>>> import numpy as np
>>> np.set_printoptions(suppress=True, linewidth=160)
>>> def rd(a):
...     return np.round(a, 2) + 0
... 
>>> K = np.loadtxt("w.csv", delimiter=",")
>>> K
array([[ 6., -4., -2.],
       [-4.,  0.,  2.],
       [-2.,  2.,  6.]])
>>> r0 = np.array([2, 1, 1])
>>> B = K + np.outer(r0, np.eye(3)[0])
>>> np.linalg.matrix_rank(np.linalg.inv(B) - np.linalg.inv(K), tol=1e-8)
np.int64(1)
>>> np.linalg.matrix_rank(B - K)
np.int64(1)
>>> B = np.array([[1, 1, -2], [-2, -2, 0], [0, -2, 2]])
>>> B.T @ K.T
array([[ 14.,  -4.,  -6.],
       [ 18.,  -8., -18.],
       [-16.,  12.,  16.]])
>>> np.linalg.matrix_rank(K @ B)
np.int64(3)
>>> np.einsum("ij,ij->i", K, K)
array([56., 20., 44.])
>>> np.einsum("ik,kj->ji", K, B)
array([[ 14.,  -4.,  -6.],
       [ 18.,  -8., -18.],
       [-16.,  12.,  16.]])
>>> np.linalg.matrix_rank(np.vstack([K, B.T]))
np.int64(3)
>>> vec = np.array([2, -1, -1])
>>> rhs = K @ vec
>>> rhs
array([ 18., -10., -12.])
>>> rd(np.linalg.solve(K, rhs + K[:, 1]))
array([ 2.,  0., -1.])
>>> rd(np.linalg.solve(K, rhs))
array([ 2., -1., -1.])
>>> w, V = np.linalg.eigh(K)
>>> rd(np.abs(V[:, -1]))
array([0.71, 0.4 , 0.57])
>>> rd(V.T @ K @ V)
array([[-2.11,  0.  ,  0.  ],
       [ 0.  ,  4.22,  0.  ],
       [ 0.  ,  0.  ,  9.89]])
>>> rd(w.sum()), np.trace(K)
(np.float64(12.0), np.float64(12.0))
>>> B = K / np.linalg.norm(K, axis=1, keepdims=True)
>>> cov = B @ B.T
>>> (cov - 2 * np.eye(3)).round(6).argmax(axis=1)
array([2, 2, 1])
>>> rd(cov[0])
array([ 1.  , -0.84, -0.64])
>>> (np.abs(cov) > 0.9).astype(int)
array([[1, 0, 0],
       [0, 1, 0],
       [0, 0, 1]])
>>> rd(cov)
array([[ 1.  , -0.84, -0.64],
       [-0.84,  1.  ,  0.67],
       [-0.64,  0.67,  1.  ]])
>>> np.argwhere(np.triu(np.abs(cov) > 0.95, 1))
array([], shape=(0, 2), dtype=int64)
>>> B = np.array([[1, 0], [1, 2]])
>>> mat = np.tril(B)
>>> mat
array([[1, 0],
       [1, 2]])
>>> # triangular, det is the product of the diagonal
>>> rng = np.random.default_rng(540402)
>>> z = rng.permutation(2)
>>> z
array([0, 1])
>>> B = mat[z][:, z]
>>> B
array([[1, 0],
       [1, 2]])
>>> rd(np.sort(np.abs(np.linalg.eigvals(B))))
array([1., 2.])
>>> np.allclose(B, mat)
True
>>> r0, v = B[0], B[1]
>>> r0 @ v
np.int64(1)
>>> r0 @ r0
np.int64(1)
>>> pr = (r0 @ v) / (r0 @ r0) * r0
>>> np.outer(r0, v)
array([[1, 2],
       [0, 0]])
>>> v - pr
array([0., 2.])
>>> W0 = np.loadtxt("arr.csv", delimiter=",")
>>> W0
array([[ 3.,  1.,  3.,  3., -1.],
       [ 1., -2., -2.,  1.,  2.],
       [ 2.,  1.,  2., -2.,  0.],
       [ 0.,  0.,  0.,  9.,  8.],
       [ 0.,  0.,  0.,  6.,  5.]])
>>> cov = W0.T @ W0
>>> rd(np.linalg.eigvalsh(cov)[::-1])
array([215.35,  33.44,   7.31,   5.9 ,   0.  ])
>>> rd(np.linalg.svd(W0, compute_uv=False) ** 2)
array([215.35,  33.44,   7.31,   5.9 ,   0.  ])
>>> np.trace(cov), (W0 ** 2).sum()
(np.float64(262.0), np.float64(262.0))
>>> cov
array([[ 14.,   3.,  11.,   6.,  -1.],
       [  3.,   6.,   9.,  -1.,  -5.],
       [ 11.,   9.,  17.,   3.,  -7.],
       [  6.,  -1.,   3., 131., 101.],
       [ -1.,  -5.,  -7., 101.,  94.]])
>>> (W0 @ W0.T).shape
(5, 5)
>>> rd(np.linalg.eigvals(W0))
array([ 4.94, -0.39, -1.55, 14.21, -0.21])
>>> np.einsum("ij,ji->", W0, W0)
np.float64(229.0)
>>> rd(np.linalg.det(W0[::-1]))
np.float64(-9.0)
>>> np.einsum("ii->", W0)
np.float64(17.0)
>>> rd(np.linalg.eigvals(W0).sum().real)
np.float64(17.0)
>>> rd(np.linalg.det(W0.T))
np.float64(-9.0)
>>> rd(np.linalg.det(2 * W0)), rd(np.linalg.det(W0))
(np.float64(-288.0), np.float64(-9.0))
>>> Uu, sig, Vt = np.linalg.svd(W0)
>>> np.argmax(sig[:-1] / (sig[1:] + 1e-6)) + 1
np.int64(4)
>>> rd(sig)
array([14.67,  5.78,  2.7 ,  2.43,  0.02])
>>> B = Uu[:, :4] @ np.diag(sig[:4]) @ Vt[:4]
>>> np.linalg.matrix_rank(W0, rtol=0.05)
np.int64(4)
>>> rd(np.linalg.norm(W0 - B, 2)), rd(sig[4])
(np.float64(0.02), np.float64(0.02))
>>> A = np.array([[0.06, -0.94], [0.01, -2.21], [-0.02, 0.03]])
>>> P = A @ np.linalg.solve(A.T @ A, A.T)
>>> np.allclose(P @ P, P)
True
>>> rd((np.eye(3) - P) @ A)
array([[0., 0.],
       [0., 0.],
       [0., 0.]])
>>> np.linalg.matrix_rank(np.eye(3) - P)
np.int64(1)
>>> X = np.load("layer14.npy")
>>> X
array([[ -4,   7,   6],
       [  0,   3,  -1],
       [  2,   9,   0],
       [  0,  11,   5],
       [  2,  12,  -4],
       [  1,   3,  -6],
       [  5,  -6,  -8],
       [  3,   3,  -7],
       [  3,   8, -10],
       [  8,   5,  -6],
       [  7,   7,  -7],
       [ 10,   6,  -9],
       [ 11,   9,  -4],
       [ 11,  18,  -8],
       [  8,  26, -17],
       [ 14,  34, -10],
       [ 19,  33, -11],
       [ 13,  32, -15],
       [ 13,  36,  -7]])
>>> z = X[:, 0] > np.median(X[:, 0])
>>> r0 = X[z].mean(axis=0) - X[~z].mean(axis=0)
>>> ((X - X.mean(axis=0)) @ r0 > 0).astype(int)
array([0, 0, 0, 0, 0, 0, 0, 0, 0, 0, 0, 0, 0, 1, 1, 1, 1, 1, 1])
>>> rd((((X - X.mean(axis=0)) @ r0 > 0) == z).mean())
np.float64(0.84)
>>> rd(r0)
array([ 9.99, 16.41, -6.47])
>>> z.astype(int)
array([0, 0, 0, 0, 0, 0, 0, 0, 0, 1, 0, 1, 1, 1, 1, 1, 1, 1, 1])
>>> r0 = np.array([-3, 5, 4])
>>> np.polyval(r0, X[14])
array([ -148, -1894,  -948])
>>> np.cross(X[14, :3], X[4, :3])
array([100,  -2,  44])
>>> D = np.linalg.norm(X[:, None] - X[None], axis=-1)
>>> rd(D[:5, :5])
array([[ 0.  ,  9.  ,  8.72,  5.74, 12.69],
       [ 9.  ,  0.  ,  6.4 , 10.  ,  9.7 ],
       [ 8.72,  6.4 ,  0.  ,  5.74,  5.  ],
       [ 5.74, 10.  ,  5.74,  0.  ,  9.27],
       [12.69,  9.7 ,  5.  ,  9.27,  0.  ]])
>>> np.unravel_index(D.round(6).argmax(), D.shape)
(np.int64(6), np.int64(18))
>>> (D + 1e9 * np.eye(19)).round(6).argmin(axis=1)
array([ 3,  5,  4,  0,  2,  7,  7,  5, 10, 10,  9,  9,  9, 12, 17, 18, 15, 15, 15])
>>> D.shape
(19, 19)
>>> rd(np.linalg.norm(A, 2) / np.linalg.norm(A))
np.float64(1.0)
>>> round(np.log10(np.linalg.cond(A)))
2
>>> [round(float(x), 2) for x in np.linalg.svd(A, compute_uv=False)[:3]]
[2.4, 0.05]
>>> np.argsort(-np.linalg.norm(A, axis=0).round(6), kind="stable")[:3]
array([1, 0])
>>> r0, v = X[6], X[0]
>>> r0 @ v
np.int64(-110)
>>> pr = (r0 @ v) / (r0 @ r0) * r0
>>> pr
array([-4.4 ,  5.28,  7.04])
>>> B = np.array([[5, -1, -4, 4], [-3, 5, 2, -5], [4, 4, 4, -4], [4, 1, 0, -5]])
>>> m1 = np.triu(B, 1)
>>> m1
array([[ 0, -1, -4,  4],
       [ 0,  0,  2, -5],
       [ 0,  0,  0, -4],
       [ 0,  0,  0,  0]])
>>> P = np.triu(np.array([[1, 1, 2, 2], [1, 3, 2, 3], [0, 2, 1, 3], [3, -1, -2, 3]]), 1) + np.eye(4)
>>> B = P @ m1 @ np.linalg.inv(P)
>>> np.linalg.matrix_rank(B)
np.int64(3)
>>> np.trace(B), np.trace(m1)
(np.float64(0.0), np.int64(0))
>>> np.poly(B)
array([1., 0., 0., 0., 0.])
>>> B
array([[  0.,  -1.,   0.,  -6.],
       [  0.,   0.,   2., -19.],
       [  0.,   0.,   0.,  -4.],
       [  0.,   0.,   0.,   0.]])
>>> np.allclose(m1[:-1].T @ np.linalg.lstsq(m1[:-1].T, m1[-1])[0], m1[-1])
True
>>> np.abs(np.diag(np.linalg.qr(m1)[1])) > 1e-9
array([False, False, False, False])
>>> rd(m1 @ np.linalg.pinv(m1) @ m1)
array([[ 0., -1., -4.,  4.],
       [ 0.,  0.,  2., -5.],
       [ 0.,  0.,  0., -4.],
       [ 0.,  0.,  0.,  0.]])
>>> r = np.linalg.matrix_rank(m1)
>>> r
np.int64(3)
>>> null = np.linalg.svd(m1)[2][r:].T
>>> [int(np.linalg.matrix_rank(m1[:i])) for i in range(1, len(m1) + 1)]
[1, 2, 3, 3]
>>> null @ null.T
array([[1., 0., 0., 0.],
       [0., 0., 0., 0.],
       [0., 0., 0., 0.],
       [0., 0., 0., 0.]])
>>> null[:, 0] / null[np.abs(null[:, 0]).round(6).argmax(), 0]
array([1., 0., 0., 0.])
>>> Uu, sig, Vt = np.linalg.svd(m1)
>>> rd(sig)
array([8.42, 2.65, 0.36, 0.  ])
>>> np.argmax(sig[:-1] / (sig[1:] + 1e-6)) + 1
np.int64(3)
>>> B = Uu[:, :3] @ np.diag(sig[:3]) @ Vt[:3]
>>> rd(np.linalg.norm(m1 - B, 2)), sig[3]
(np.float64(0.0), np.float64(0.0))
>>> rd(np.abs(m1 - B).max())
np.float64(0.0)
>>> B = np.array([[-2, 3], [-3, 0], [3, 0], [-2, -3]])
>>> np.einsum("ij,ij->i", m1, m1)
array([33, 29, 16,  0])
>>> np.einsum("ik,kj->ij", m1, B)
array([[-17, -12],
       [ 16,  15],
       [  8,  12],
       [  0,   0]])
>>> np.einsum("ik,kj->ji", m1, B)
array([[-17,  16,   8,   0],
       [-12,  15,  12,   0]])
>>> np.einsum("ij->j", m1)
array([ 0, -1, -2, -5])
>>> E = np.array([[0.0, 1.0, 1.0, 1.0, 1.0],
...     [1.0, 0.0, 1.0, 1.0, 1.0],
...     [1.0, 1.0, 0.0, 1.0, 1.0],
...     [1.0, 1.0, 1.0, 0.0, 1.0],
...     [1.0, 1.0, 1.0, 1.0, 0.0]])
>>> r0 = np.array([-2, 0])
>>> B = mat + np.outer(r0, np.eye(2)[1])
>>> np.linalg.matrix_rank(B - mat)
np.int64(1)
>>> np.einsum("ij,ji->", E, E)
np.float64(20.0)
>>> rd(np.linalg.det(2 * E)), rd(np.linalg.det(E))
(np.float64(128.0), np.float64(4.0))
>>> np.kron(np.eye(2, dtype=int), E)
array([[0., 1., 1., 1., 1., 0., 0., 0., 0., 0.],
       [1., 0., 1., 1., 1., 0., 0., 0., 0., 0.],
       [1., 1., 0., 1., 1., 0., 0., 0., 0., 0.],
       [1., 1., 1., 0., 1., 0., 0., 0., 0., 0.],
       [1., 1., 1., 1., 0., 0., 0., 0., 0., 0.],
       [0., 0., 0., 0., 0., 0., 1., 1., 1., 1.],
       [0., 0., 0., 0., 0., 1., 0., 1., 1., 1.],
       [0., 0., 0., 0., 0., 1., 1., 0., 1., 1.],
       [0., 0., 0., 0., 0., 1., 1., 1., 0., 1.],
       [0., 0., 0., 0., 0., 1., 1., 1., 1., 0.]])
>>> rd(np.linalg.eigvals(E))
array([-1.,  4., -1., -1., -1.])
